>>> import numpy as np
>>> np.set_printoptions(precision=3, suppress=True, linewidth=140, floatmode="fixed")
>>> arr = np.loadtxt("run13.csv", delimiter=",")
>>> arr
array([[-15.000,  25.000, -35.000, -45.000, -35.000],
       [ 37.000,  -8.000, -35.000, -43.000, -56.000],
       [  4.000,  24.000, -60.000, -76.000, -72.000]])
>>> # looks like rank 2
>>> ang = np.radians(36)
>>> r_ = np.eye(5)
>>> r_[2, 2] = r_[4, 4] = np.cos(ang)
>>> r_[2, 4], r_[4, 2] = -np.sin(ang), np.sin(ang)
>>> r_
array([[ 1.000,  0.000,  0.000,  0.000,  0.000],
       [ 0.000,  1.000,  0.000,  0.000,  0.000],
       [ 0.000,  0.000,  0.809,  0.000, -0.588],
       [ 0.000,  0.000,  0.000,  1.000,  0.000],
       [ 0.000,  0.000,  0.588,  0.000,  0.809]])
>>> out = arr @ r_.T
>>> np.round(np.linalg.svd(arr, compute_uv=False), 3) + 0, np.round(np.linalg.svd(out, compute_uv=False), 3) + 0
(array([161.002,  46.887,   0.000]), array([161.002,  46.887,   0.000]))
>>> out
array([[-15.000,  25.000,  -7.743, -45.000, -48.888],
       [ 37.000,  -8.000,   4.600, -43.000, -65.877],
       [  4.000,  24.000,  -6.220, -76.000, -93.516]])
>>> np.abs(out - arr).max(axis=0)
array([ 0.000,  0.000, 53.780,  0.000, 21.516])
>>> round(float(np.linalg.det(r_)), 3), round(np.trace(r_), 3)
(1.0, np.float64(4.618))
>>> rank = np.linalg.matrix_rank(arr)
>>> rank
np.int64(2)
>>> null = np.linalg.svd(arr)[2][rank:].T
>>> np.allclose(arr @ null, 0)
True
>>> np.linalg.matrix_rank(arr.T @ arr), np.linalg.matrix_rank(arr @ arr.T)
(np.int64(2), np.int64(2))
>>> [int(np.linalg.matrix_rank(np.delete(arr, i, axis=0))) for i in range(3)]
[2, 2, 2]
>>> [int(np.linalg.matrix_rank(arr[:i])) for i in range(1, len(arr) + 1)]
[1, 2, 2]
